>>> import numpy as np
>>> np.set_printoptions(precision=2, suppress=True, linewidth=160, floatmode="fixed")
>>> feats = np.loadtxt("out18.csv", delimiter=",")
>>> feats
array([[2.00, 0.00, 2.00, 1.00, 1.00, 2.00, 0.00, 0.00, 2.00, 2.00, 2.00],
       [2.00, 2.00, 1.00, 2.00, 1.00, 2.00, 2.00, 1.00, 1.00, 2.00, 0.00],
       [2.00, 1.00, 0.00, 2.00, 1.00, 2.00, 2.00, 0.00, 0.00, 2.00, 1.00],
       [0.00, 2.00, 2.00, 0.00, 1.00, 0.00, 1.00, 1.00, 0.00, 0.00, 1.00],
       [2.00, 1.00, 0.00, 2.00, 1.00, 2.00, 2.00, 0.00, 0.00, 2.00, 1.00],
       [1.00, 0.00, 2.00, 1.00, 1.00, 1.00, 0.00, 1.00, 2.00, 2.00, 2.00],
       [1.00, 2.00, 0.00, 2.00, 2.00, 1.00, 1.00, 0.00, 0.00, 0.00, 0.00]])
>>> [round(float(x), 2) for x in np.linalg.svd(feats, compute_uv=False)[:3]]
[10.5, 4.55, 3.33]
>>> U, sv, VT = np.linalg.svd(feats)
>>> V = VT[:(sv > 1e-8).sum()]
>>> rng = np.random.default_rng(88)
>>> vec = feats[4] + 4 * feats[6] + rng.integers(2) * np.eye(11)[3]
>>> vec
array([ 6.00,  9.00,  0.00, 11.00,  9.00,  6.00,  6.00,  0.00,  0.00,  2.00,  1.00])
>>> np.linalg.matrix_rank(np.vstack([feats, vec]))
np.int64(7)
>>> np.allclose(V.T @ V @ vec, vec)
False
>>> np.diag(V.T @ V)
array([0.38, 0.58, 0.63, 0.54, 0.53, 0.38, 0.53, 0.54, 0.56, 0.52, 0.79])
>>> E = np.vander(np.arange(11) - 1, 4, increasing=True)
>>> E
array([[  1,  -1,   1,  -1],
       [  1,   0,   0,   0],
       [  1,   1,   1,   1],
       [  1,   2,   4,   8],
       [  1,   3,   9,  27],
       [  1,   4,  16,  64],
       [  1,   5,  25, 125],
       [  1,   6,  36, 216],
       [  1,   7,  49, 343],
       [  1,   8,  64, 512],
       [  1,   9,  81, 729]])
>>> vec = np.array([-5, 1, 1, 4])
>>> y = E @ vec
>>> b, lr = np.zeros(4), 1 / np.linalg.norm(E, 2) ** 2
>>> for i in range(250):
...     b -= lr * E.T @ (E @ b - y)
...     if i % 50 == 0: print(i, round(np.linalg.norm(E @ b - y), 2))
... 
0 11.83
50 11.73
100 11.64
150 11.54
200 11.46
>>> b
array([0.01, 0.07, 0.54, 4.06])
>>> M2 = np.c_[E[:, :2] @ np.array([[2, -2], [-5, 1]]), np.array([1, 0, -3, 0, 0, 2, 1, 0, -1, 3, -3])]
>>> M2
array([[  7,  -3,   1],
       [  2,  -2,   0],
       [ -3,  -1,  -3],
       [ -8,   0,   0],
       [-13,   1,   0],
       [-18,   2,   2],
       [-23,   3,   1],
       [-28,   4,   0],
       [-33,   5,  -1],
       [-38,   6,   3],
       [-43,   7,  -3]])
>>> np.linalg.matrix_rank(M2)
np.int64(3)
>>> np.linalg.matrix_rank(np.c_[E, M2])
np.int64(5)
>>> np.linalg.norm(np.linalg.qr(E)[0].T @ M2, axis=0) ** 2 / ((M2 ** 2).sum(axis=0) + 1e-12)
array([1.00, 1.00, 0.31])
>>> np.round(np.linalg.lstsq(E, M2[:, 0])[0], 2) + 0
array([ 2.00, -5.00,  0.00,  0.00])
>>> K = np.load("test16.npy")
>>> K
array([[  4,  -2,   2,   6,   2,   2,  -2,   6,   6,   0,   4,  -6],
       [ -2,   2,   0,  -2,   0,  -4,  -1,  -1,  -3,   0,  -1,   5],
       [  2,   0,  11,   4,   8,  -5,   3,  14,   0,  -6,   6,   5],
       [  6,  -2,   4,  10,   4,   0,  -5,  11,   9,   0,   7,  -7],
       [  2,   0,   8,   4,   6,  -4,   1,  11,   1,  -4,   5,   3],
       [  2,  -4,  -5,   0,  -4,  11,   3,  -6,   4,   2,  -2, -11],
       [ -2,  -1,   3,  -5,   1,   3,   9,  -1,  -5,  -4,  -2,   3],
       [  6,  -1,  14,  11,  11,  -6,  -1,  22,   6,  -6,  11,   1],
       [  6,  -3,   0,   9,   1,   4,  -5,   6,  10,   2,   5, -11],
       [  0,   0,  -6,   0,  -4,   2,  -4,  -6,   2,   4,  -2,  -4],
       [  4,  -1,   6,   7,   5,  -2,  -2,  11,   5,  -2,   6,  -2],
       [ -6,   5,   5,  -7,   3, -11,   3,   1, -11,  -4,  -2,  17]])
>>> [round(float(x), 2) for x in np.linalg.svd(K, compute_uv=False)[:3]]
[54.47, 42.1, 15.42]
>>> np.linalg.cond(K) > 100
np.True_
>>> data = np.load("block11.npy")
>>> data
array([[2, 2, 1],
       [2, 4, 2],
       [2, 4, 2],
       [2, 2, 1],
       [2, 0, 0],
       [2, 2, 1],
       [2, 6, 3],
       [2, 4, 2],
       [2, 6, 3],
       [2, 2, 1],
       [2, 6, 3],
       [2, 6, 3],
       [2, 0, 0],
       [2, 6, 3],
       [2, 2, 1],
       [2, 4, 2],
       [2, 2, 1],
       [2, 6, 3],
       [2, 0, 0],
       [2, 2, 1],
       [2, 6, 3]])
>>> U, sv, VT = np.linalg.svd(data)
>>> sv.round(2) + 0
array([22.21,  4.55,  0.00])
>>> M2 = U[:, :2] @ np.diag(sv[:2]) @ VT[:2]
>>> np.linalg.matrix_rank(data, rtol=0.05)
np.int64(2)
>>> round(np.linalg.norm(data - M2, 2), 2), round(float(sv[2]), 2)
(np.float64(0.0), 0.0)
>>> np.argsort(-np.linalg.norm(data, axis=0).round(6), kind="stable")[:3]
array([1, 2, 0])
>>> np.round(np.linalg.norm(data, 2) / np.linalg.norm(data), 2)
np.float64(0.98)
>>> rk = np.linalg.matrix_rank(data)
>>> rk
np.int64(2)
>>> ns = np.linalg.svd(data)[2][rk:].T
>>> [int(np.linalg.matrix_rank(data[:, :j + 1])) for j in range(3)]
[1, 2, 2]
>>> np.allclose(data @ ns, 0)
True
>>> vec = np.array([5, 1, 0])
>>> data @ vec
array([12, 14, 14, 12, 10, 12, 16, 14, 16, 12, 16, 16, 10, 16, 12, 14, 12, 16, 10, 12, 16])
>>> data * vec
array([[10,  2,  0],
       [10,  4,  0],
       [10,  4,  0],
       [10,  2,  0],
       [10,  0,  0],
       [10,  2,  0],
       [10,  6,  0],
       [10,  4,  0],
       [10,  6,  0],
       [10,  2,  0],
       [10,  6,  0],
       [10,  6,  0],
       [10,  0,  0],
       [10,  6,  0],
       [10,  2,  0],
       [10,  4,  0],
       [10,  2,  0],
       [10,  6,  0],
       [10,  0,  0],
       [10,  2,  0],
       [10,  6,  0]])
>>> np.sign((data @ vec).round(6))
array([1, 1, 1, 1, 1, 1, 1, 1, 1, 1, 1, 1, 1, 1, 1, 1, 1, 1, 1, 1, 1])
>>> data @ np.ones(3)
array([ 5.00,  8.00,  8.00,  5.00,  2.00,  5.00, 11.00,  8.00, 11.00,  5.00, 11.00, 11.00,  2.00, 11.00,  5.00,  8.00,  5.00, 11.00,  2.00,  5.00, 11.00])
>>> data @ np.eye(3)[2]
array([1.00, 2.00, 2.00, 1.00, 0.00, 1.00, 3.00, 2.00, 3.00, 1.00, 3.00, 3.00, 0.00, 3.00, 1.00, 2.00, 1.00, 3.00, 0.00, 1.00, 3.00])
>>> G = data.T @ data
>>> np.round(np.linalg.svd(data, compute_uv=False) ** 2, 2) + 0
array([493.32,  20.68,   0.00])
>>> np.linalg.matrix_rank(G)
np.int64(2)
>>> np.diag(G)
array([ 84, 344,  86])
>>> G
array([[ 84, 144,  72],
       [144, 344, 172],
       [ 72, 172,  86]])
>>> (data @ data.T).shape
(21, 21)
>>> np.round(np.linalg.eigvalsh(G)[::-1], 2) + 0
array([493.32,  20.68,   0.00])
>>> np.allclose(G, G.T)
True
>>> W0 = np.loadtxt("mat.csv", delimiter=",")
>>> W0
array([[  2.00,   3.00,  -3.00,   1.00,   0.00,  -1.00,  -3.00,  -1.00],
       [  2.00,   0.00,  -3.00,   3.00,  -2.00,   1.00,  -3.00,   1.00],
       [  3.00,  -3.00,  -2.00,  -3.00,   2.00,   3.00,  -1.00,   1.00],
       [  1.00,   1.00,   1.00,   2.00,  -3.00,   2.00,  -2.00,  -3.00],
       [  0.00,   2.00,   1.00,  -2.00,  -3.00,  -3.00,  -1.00,   1.00],
       [ -3.00,   0.00,   1.00,  -3.00,  -3.00,   1.00,  -3.00,   0.00],
       [  0.00,   0.00,   0.00,  -3.00,  -1.00,  -1.00,  -3.00,  -1.00],
       [ -1.00,   1.00,  -1.00,  -2.00,   3.00,  -1.00,   3.00,  -1.00],
       [ -3.00,   1.00,   2.00,   0.00,   3.00,  -3.00,  -3.00,   2.00],
       [  1.00,  -3.00,  -2.00,  -3.00,  -2.00,   3.00,  -2.00,   2.00],
       [ 12.00,   3.00, -18.00,  16.00, -10.00,   4.00, -18.00,   4.00]])
>>> q, Rm = np.linalg.qr(W0)
>>> round(abs(Rm[0, 0]), 2), np.round(np.linalg.norm(W0[:, 0]), 2)
(np.float64(13.49), np.float64(13.49))
>>> np.abs(np.diag(Rm))
array([13.49,  6.24,  5.52,  7.52,  7.94,  3.39,  6.82,  2.43])
>>> np.allclose(Rm.T @ Rm, W0.T @ W0)
True
>>> np.round(q.T @ q, 2) + 0
array([[1.00, 0.00, 0.00, 0.00, 0.00, 0.00, 0.00, 0.00],
       [0.00, 1.00, 0.00, 0.00, 0.00, 0.00, 0.00, 0.00],
       [0.00, 0.00, 1.00, 0.00, 0.00, 0.00, 0.00, 0.00],
       [0.00, 0.00, 0.00, 1.00, 0.00, 0.00, 0.00, 0.00],
       [0.00, 0.00, 0.00, 0.00, 1.00, 0.00, 0.00, 0.00],
       [0.00, 0.00, 0.00, 0.00, 0.00, 1.00, 0.00, 0.00],
       [0.00, 0.00, 0.00, 0.00, 0.00, 0.00, 1.00, 0.00],
       [0.00, 0.00, 0.00, 0.00, 0.00, 0.00, 0.00, 1.00]])
